$ python3 -q
>>> import numpy as np
>>> from numpy import linalg as LA
>>> np.set_printoptions(precision=1, suppress=True, linewidth=100)
>>> def tidy(a):
...     return np.round(a, 1) + 0
... 
>>> mat = np.loadtxt("layer15.csv", delimiter=",")
>>> mat
array([[-2.,  3., -3., -6., -4.,  6., -4.,  1., -6.,  3.],
       [ 2., -1.,  2.,  0., -3.,  1., -3., -3., -4., -2.],
       [ 3.,  3.,  4.,  2., -5.,  1.,  0., -5., -4.,  1.],
       [ 6., -1.,  3., -2., -6.,  2., -6., -3., -5.,  0.],
       [ 4.,  0.,  1.,  0., -6.,  2., -3.,  0., -4., -1.],
       [ 3.,  5.,  0.,  2., -7.,  3., -1., -3., -6., -5.],
       [ 4.,  4., -3., -1., -5.,  2., -1., -3., -5.,  5.],
       [ 2., -3.,  3.,  0., -2.,  0., -3.,  1.,  1.,  2.],
       [ 4., -4.,  5., -2., -2.,  0., -6., -2.,  0.,  3.],
       [ 1., -3.,  4., -2., -4., -1., -2., -4., -3., -3.],
       [ 5.,  0.,  4.,  3., -9.,  2., -5., -3., -3.,  5.],
       [ 3.,  3.,  4., -4., -2.,  3.,  0., -4., -6.,  3.],
       [ 1.,  1.,  0., -2., -5.,  0.,  1., -2., -4., -4.],
       [ 0.,  0.,  0.,  0.,  0.,  0.,  0.,  0.,  0.,  0.],
       [ 3.,  2.,  2., -4., -4., -1.,  2., -5., -4.,  2.]])
>>> tidy(LA.norm(mat, axis=0))
array([12.6, 10.4, 11.6, 10.1, 18.6,  8.6, 12.3, 11.7, 16. , 11.9])
>>> tidy(LA.norm(mat, "nuc"))
np.float64(93.9)
>>> np.diff(mat, axis=0)
array([[ 4., -4.,  5.,  6.,  1., -5.,  1., -4.,  2., -5.],
       [ 1.,  4.,  2.,  2., -2.,  0.,  3., -2.,  0.,  3.],
       [ 3., -4., -1., -4., -1.,  1., -6.,  2., -1., -1.],
       [-2.,  1., -2.,  2.,  0.,  0.,  3.,  3.,  1., -1.],
       [-1.,  5., -1.,  2., -1.,  1.,  2., -3., -2., -4.],
       [ 1., -1., -3., -3.,  2., -1.,  0.,  0.,  1., 10.],
       [-2., -7.,  6.,  1.,  3., -2., -2.,  4.,  6., -3.],
       [ 2., -1.,  2., -2.,  0.,  0., -3., -3., -1.,  1.],
       [-3.,  1., -1.,  0., -2., -1.,  4., -2., -3., -6.],
       [ 4.,  3.,  0.,  5., -5.,  3., -3.,  1.,  0.,  8.],
       [-2.,  3.,  0., -7.,  7.,  1.,  5., -1., -3., -2.],
       [-2., -2., -4.,  2., -3., -3.,  1.,  2.,  2., -7.],
       [-1., -1.,  0.,  2.,  5.,  0., -1.,  2.,  4.,  4.],
       [ 3.,  2.,  2., -4., -4., -1.,  2., -5., -4.,  2.]])
>>> np.unravel_index(np.abs(mat).argmax(), mat.shape)
(np.int64(10), np.int64(4))
>>> LA.matrix_rank(mat)
np.int64(10)
>>> np.zeros(15, 10)
Traceback (most recent call last):
  File "<python-input-11>", line 1, in <module>
    np.zeros(15, 10)
    ~~~~~~~~^^^^^^^^
TypeError: Cannot interpret '10' as a data type
>>> ang = np.radians(30)
>>> R = np.eye(10)
>>> R[5, 5] = R[7, 7] = np.cos(ang)
>>> R[5, 7], R[7, 5] = -np.sin(ang), np.sin(ang)
>>> tidy(R)
array([[ 1. ,  0. ,  0. ,  0. ,  0. ,  0. ,  0. ,  0. ,  0. ,  0. ],
       [ 0. ,  1. ,  0. ,  0. ,  0. ,  0. ,  0. ,  0. ,  0. ,  0. ],
       [ 0. ,  0. ,  1. ,  0. ,  0. ,  0. ,  0. ,  0. ,  0. ,  0. ],
       [ 0. ,  0. ,  0. ,  1. ,  0. ,  0. ,  0. ,  0. ,  0. ,  0. ],
       [ 0. ,  0. ,  0. ,  0. ,  1. ,  0. ,  0. ,  0. ,  0. ,  0. ],
       [ 0. ,  0. ,  0. ,  0. ,  0. ,  0.9,  0. , -0.5,  0. ,  0. ],
       [ 0. ,  0. ,  0. ,  0. ,  0. ,  0. ,  1. ,  0. ,  0. ,  0. ],
       [ 0. ,  0. ,  0. ,  0. ,  0. ,  0.5,  0. ,  0.9,  0. ,  0. ],
       [ 0. ,  0. ,  0. ,  0. ,  0. ,  0. ,  0. ,  0. ,  1. ,  0. ],
       [ 0. ,  0. ,  0. ,  0. ,  0. ,  0. ,  0. ,  0. ,  0. ,  1. ]])
>>> out = mat @ R.T
>>> tidy(LA.svd(mat, compute_uv=False)), tidy(LA.svd(out, compute_uv=False))
(array([30.8, 15.4, 12.7, 10.3,  9.9,  5.3,  4.3,  3.3,  1.7,  0.2]), array([30.8, 15.4, 12.7, 10.3,  9.9,  5.3,  4.3,  3.3,  1.7,  0.2]))
>>> np.allclose(LA.norm(mat, axis=1), LA.norm(out, axis=1))
True
>>> tidy(LA.det(R)), tidy(np.trace(R))
(np.float64(1.0), np.float64(9.7))
>>> np.allclose(mat @ mat.T, out @ out.T)
True
